In [1]: import numpy as np

In [2]: np.set_printoptions(precision=2, suppress=True, linewidth=200, floatmode="fixed")

In [3]: E = np.loadtxt("arr.csv", delimiter=",")

In [4]: E
Out[4]: 
array([[ 0.24,  0.10, -0.22, -0.26,  0.24],
       [ 0.10,  0.59, -0.40,  0.27, -0.01],
       [-0.22, -0.40,  0.38,  0.03, -0.16],
       [-0.26,  0.27,  0.03,  0.53, -0.33],
       [ 0.24, -0.01, -0.16, -0.33,  0.26]])

In [5]: np.trace(E)
Out[5]: np.float64(2.0)

In [6]: E @ E
Out[6]: 
array([[ 0.24,  0.10, -0.22, -0.26,  0.24],
       [ 0.10,  0.59, -0.40,  0.27, -0.01],
       [-0.22, -0.40,  0.38,  0.03, -0.16],
       [-0.26,  0.27,  0.03,  0.53, -0.33],
       [ 0.24, -0.01, -0.16, -0.33,  0.26]])

In [7]: (E + E.T) / 2
Out[7]: 
array([[ 0.24,  0.10, -0.22, -0.26,  0.24],
       [ 0.10,  0.59, -0.40,  0.27, -0.01],
       [-0.22, -0.40,  0.38,  0.03, -0.16],
       [-0.26,  0.27,  0.03,  0.53, -0.33],
       [ 0.24, -0.01, -0.16, -0.33,  0.26]])

In [8]: np.linalg.matrix_power(E, 4)
Out[8]: 
array([[ 0.24,  0.10, -0.22, -0.26,  0.24],
       [ 0.10,  0.59, -0.40,  0.27, -0.01],
       [-0.22, -0.40,  0.38,  0.03, -0.16],
       [-0.26,  0.27,  0.03,  0.53, -0.33],
       [ 0.24, -0.01, -0.16, -0.33,  0.26]])

In [9]: assert E == E.T
---------------------------------------------------------------------------
ValueError                                Traceback (most recent call last)
Cell In[9], line 1
----> 1 assert E == E.T

ValueError: The truth value of an array with more than one element is ambiguous. Use a.any() or a.all()

In [10]: np.round(np.abs(np.linalg.eigvals(E)).max(), 2)
Out[10]: np.float64(1.0)

In [11]: x = np.array([-3, -3, -2, -1, 3])

In [12]: np.eye(5) - E
Out[12]: 
array([[ 0.76, -0.10,  0.22,  0.26, -0.24],
       [-0.10,  0.41,  0.40, -0.27,  0.01],
       [ 0.22,  0.40,  0.62, -0.03,  0.16],
       [ 0.26, -0.27, -0.03,  0.47,  0.33],
       [-0.24,  0.01,  0.16,  0.33,  0.74]])

In [13]: np.round((x - E @ x) @ (E @ x), 2)
Out[13]: np.float64(-0.0)

In [14]: np.linalg.eigvalsh(2 * E - np.eye(5))
Out[14]: array([-1.00, -1.00, -1.00,  1.00,  1.00])

In [15]: E @ E @ x
Out[15]: array([ 0.40, -1.57,  0.61, -1.62,  0.76])

In [16]: U, sig, VT = np.linalg.svd(E)

In [17]: V = VT[:(sig > 1e-8).sum()]

In [18]: rng = np.random.default_rng(86)

In [19]: x = E[3] + 3 * E[0] + rng.integers(2) * np.eye(5)[4]

In [20]: x
Out[20]: array([ 0.45,  0.56, -0.64, -0.24,  1.37])

In [21]: round(float(np.linalg.norm(x - V.T @ V @ x)), 2)
Out[21]: 0.86

In [22]: np.linalg.matrix_rank(np.vstack([E, x]))
Out[22]: np.int64(3)

In [23]: np.diag(V.T @ V)
Out[23]: array([0.24, 0.59, 0.38, 0.53, 0.26])

In [24]: mat = np.loadtxt("out1.csv", delimiter=",")

In [25]: mat
Out[25]: 
array([[ 0.00, -1.00,  1.00,  1.00, -1.00],
       [ 1.00,  0.00, -6.00, -4.00,  3.00],
       [-1.00,  6.00,  0.00, -3.00,  3.00],
       [-1.00,  4.00,  3.00,  0.00, -1.00],
       [ 1.00, -3.00, -3.00,  1.00,  0.00]])

In [26]: B = mat / np.sqrt((mat ** 2).mean(axis=1, keepdims=True))

In [27]: B[2]
Out[27]: array([-0.30,  1.81,  0.00, -0.90,  0.90])

In [28]: np.linalg.norm(B, axis=1)
Out[28]: array([2.24, 2.24, 2.24, 2.24, 2.24])

In [29]: np.linalg.cond(mat) > 100
Out[29]: np.True_

In [30]: np.linalg.matrix_rank(mat, rtol=0.1)
Out[30]: np.int64(4)

In [31]: lab = rng.permutation(5)

In [32]: lab
Out[32]: array([3, 2, 1, 4, 0])

In [33]: B = mat[lab][:, lab]

In [34]: round(float(np.linalg.det(B)), 2), np.round(np.linalg.det(mat[lab]), 2)
Out[34]: (0.0, np.float64(0.0))

In [35]: B
Out[35]: 
array([[ 0.00,  3.00,  4.00, -1.00, -1.00],
       [-3.00,  0.00,  6.00,  3.00, -1.00],
       [-4.00, -6.00,  0.00,  3.00,  1.00],
       [ 1.00, -3.00, -3.00,  0.00,  1.00],
       [ 1.00,  1.00, -1.00, -1.00,  0.00]])

In [36]: np.trace(B)
Out[36]: np.float64(0.0)

In [37]: np.allclose(B, mat)
Out[37]: False

In [38]: B = np.array([[-3, -2], [-2, 0], [1, 1]])

In [39]: basis = np.array([[5, -3, 5, -1], [4, 3, 1, 2]])

In [40]: K = B @ basis + 0.3 * rng.normal(size=(3, 4))

In [41]: K
Out[41]: 
array([[-22.78,   2.76, -16.85,  -0.88],
       [ -9.97,   6.07, -10.40,   1.96],
       [  8.93,   0.48,   6.03,   0.26]])

In [42]: x = np.array([-2, 1, -2, 4])

In [43]: np.sign((K @ x).round(6))
Out[43]: array([ 1.00,  1.00, -1.00])

In [44]: np.einsum("ij,j->i", K, x)
Out[44]: array([ 78.49,  54.64, -28.39])

In [45]: K @ np.eye(4)[3]
Out[45]: array([-0.88,  1.96,  0.26])

In [46]: (K * x).sum(axis=1)
Out[46]: array([ 78.49,  54.64, -28.39])

In [47]: K @ (2 * x)
Out[47]: array([156.98, 109.29, -56.77])

In [48]: B = np.array([[-2, -1], [-2, 2]])

In [49]: basis = np.kron(B, K)

In [50]: np.linalg.matrix_rank(basis)
Out[50]: np.int64(6)

In [51]: basis
Out[51]: 
array([[ 45.57,  -5.51,  33.69,   1.76,  22.78,  -2.76,  16.85,   0.88],
       [ 19.93, -12.13,  20.81,  -3.92,   9.97,  -6.07,  10.40,  -1.96],
       [-17.87,  -0.96, -12.06,  -0.53,  -8.93,  -0.48,  -6.03,  -0.26],
       [ 45.57,  -5.51,  33.69,   1.76, -45.57,   5.51, -33.69,  -1.76],
       [ 19.93, -12.13,  20.81,  -3.92, -19.93,  12.13, -20.81,   3.92],
       [-17.87,  -0.96, -12.06,  -0.53,  17.87,   0.96,  12.06,   0.53]])

In [52]: round(np.linalg.norm(basis, 2), 2), np.round(np.linalg.norm(B, 2) * np.linalg.norm(K, 2), 2)
Out[52]: (np.float64(101.49), np.float64(101.49))

In [53]: t3 = np.stack([basis, 4 * basis, basis[::-1]])

In [54]: np.linalg.norm(t3, axis=(1, 2))
Out[54]: array([123.64, 494.57, 123.64])

In [55]: np.einsum("bij,cij->bc", t3, t3)
Out[55]: 
array([[ 15287.31,  61149.26,  -1439.24],
       [ 61149.26, 244597.03,  -5756.96],
       [ -1439.24,  -5756.96,  15287.31]])

In [56]: X = np.load("m.npy")

In [57]: X
Out[57]: 
array([[ 0.01,  0.04, -0.04, -0.09, -0.04],
       [ 0.04,  0.12, -0.12, -0.27, -0.12],
       [-0.04, -0.12,  0.12,  0.27,  0.12],
       [-0.09, -0.27,  0.27,  0.64,  0.27],
       [-0.04, -0.12,  0.12,  0.27,  0.12]])

In [58]: # projection: eigenvalues are 0 or 1

In [59]: X @ np.linalg.pinv(X) @ X
Out[59]: 
array([[ 0.01,  0.04, -0.04, -0.09, -0.04],
       [ 0.04,  0.12, -0.12, -0.27, -0.12],
       [-0.04, -0.12,  0.12,  0.27,  0.12],
       [-0.09, -0.27,  0.27,  0.64,  0.27],
       [-0.04, -0.12,  0.12,  0.27,  0.12]])

In [60]: round(float(np.trace(np.linalg.pinv(X) @ X)), 2)
Out[60]: 1.0

In [61]: np.linalg.lstsq(X[:-1].T, X[-1])[2]
Out[61]: np.int32(1)

In [62]: np.abs(np.diag(np.linalg.qr(X)[1])) > 1e-9
Out[62]: array([ True, False, False, False, False])

In [63]: r0, r1 = X[3], X[2]

In [64]: round(float(r0 @ r1), 2)
Out[64]: 0.27

In [65]: p = (r0 @ r1) / (r0 @ r0) * r0

In [66]: np.round(np.outer(r0, r1), 2) + 0
Out[66]: 
array([[ 0.00,  0.01, -0.01, -0.02, -0.01],
       [ 0.01,  0.03, -0.03, -0.07, -0.03],
       [-0.01, -0.03,  0.03,  0.07,  0.03],
       [-0.02, -0.07,  0.07,  0.17,  0.07],
       [-0.01, -0.03,  0.03,  0.07,  0.03]])

In [67]: round((r1 - p) @ r0, 2)
Out[67]: np.float64(-0.0)

In [68]: np.round(r1 - p, 2) + 0
Out[68]: array([0.00, 0.00, 0.00, 0.00, 0.00])

In [69]: U, sig, VT = np.linalg.svd(mat)

In [70]: V = VT[:(sig > 1e-8).sum()]

In [71]: x = mat[2] + -1 * mat[1] + rng.integers(2) * np.eye(5)[2]

In [72]: x
Out[72]: array([-2.00,  6.00,  7.00,  1.00,  0.00])

In [73]: np.diag(V.T @ V)
Out[73]: array([0.07, 0.99, 0.95, 1.00, 0.99])

In [74]: data = np.load("test9.npy")

In [75]: data
Out[75]: 
array([[ 0.00, -0.30, -1.10, -0.50],
       [-0.40,  0.30,  0.40, -0.40],
       [-0.90, -1.60, -0.20,  1.20],
       [ 0.10,  1.60, -0.40, -2.40],
       [-0.40,  0.60,  1.30, -0.20],
       [-0.30,  1.80,  0.70,  0.90],
       [ 1.20,  1.30, -0.10,  0.00],
       [ 1.80,  0.70,  0.40, -0.20],
       [ 0.00, -1.10,  0.00, -0.80],
       [ 1.40,  0.80, -0.20, -1.20],
       [-1.00, -0.60, -0.80,  2.90],
       [ 0.00, -1.80,  5.10,  1.50],
       [ 0.30,  0.60,  0.30,  0.90],
       [-1.70, -1.20,  0.50, -0.40],
       [-1.00,  0.90,  0.40, -1.20],
       [ 0.50, -1.20,  0.40,  0.30],
       [-0.60,  0.10,  0.80,  0.40],
       [-0.20,  0.60, -0.10, -1.60],
       [-1.80,  1.00,  0.50,  0.50],
       [-0.50, -0.90,  1.30, -1.50],
       [-0.30,  0.00,  0.70,  1.90],
       [-0.80,  0.30, -0.40,  2.70],
       [ 0.40, -0.50, -0.90, -1.00],
       [ 0.00, -0.20, -0.90, -0.30],
       [-3.50,  0.30,  1.00,  1.90],
       [ 1.40, -0.70,  0.50, -0.60],
       [-2.40,  1.10,  1.20, -0.50]])

In [76]: theta = np.radians(166)

In [77]: r_ = np.eye(4)

In [78]: r_[2, 2] = r_[1, 1] = np.cos(theta)

In [79]: r_[2, 1], r_[1, 2] = -np.sin(theta), np.sin(theta)

In [80]: r_
Out[80]: 
array([[ 1.00,  0.00,  0.00,  0.00],
       [ 0.00, -0.97,  0.24,  0.00],
       [ 0.00, -0.24, -0.97,  0.00],
       [ 0.00,  0.00,  0.00,  1.00]])

In [81]: B = data @ r_.T

In [82]: round(float(np.linalg.det(r_)), 2), round(float(np.trace(r_)), 2)
Out[82]: (1.0, 0.06)

In [83]: np.abs(B - data).max(axis=0)
Out[83]: array([0.00, 4.78, 9.61, 0.00])

In [84]: Xc = data - data.mean(axis=0)

In [85]: U, sig, VT = np.linalg.svd(Xc, full_matrices=False)

In [86]: sig ** 2 / (sig ** 2).sum()
Out[86]: array([0.42, 0.24, 0.20, 0.14])

In [87]: VT[0] * np.sign(VT[0, np.abs(VT[0]).argmax()])
Out[87]: array([-0.49, -0.22,  0.39,  0.75])

In [88]: np.abs(VT[0]).argmax()
Out[88]: np.int64(3)

In [89]: t3 = np.stack([data, 4 * data, data[::-1]])

In [90]: np.einsum("bij,cij->bc", t3, t3)
Out[90]: 
array([[ 146.77,  587.08,   24.28],
       [ 587.08, 2348.32,   97.12],
       [  24.28,   97.12,  146.77]])

In [91]: t3.shape
Out[91]: (3, 27, 4)

In [92]: np.linalg.matrix_rank(t3)
Out[92]: array([4, 4, 4])

In [93]: np.linalg.norm(t3, axis=(1, 2))
Out[93]: array([12.11, 48.46, 12.11])
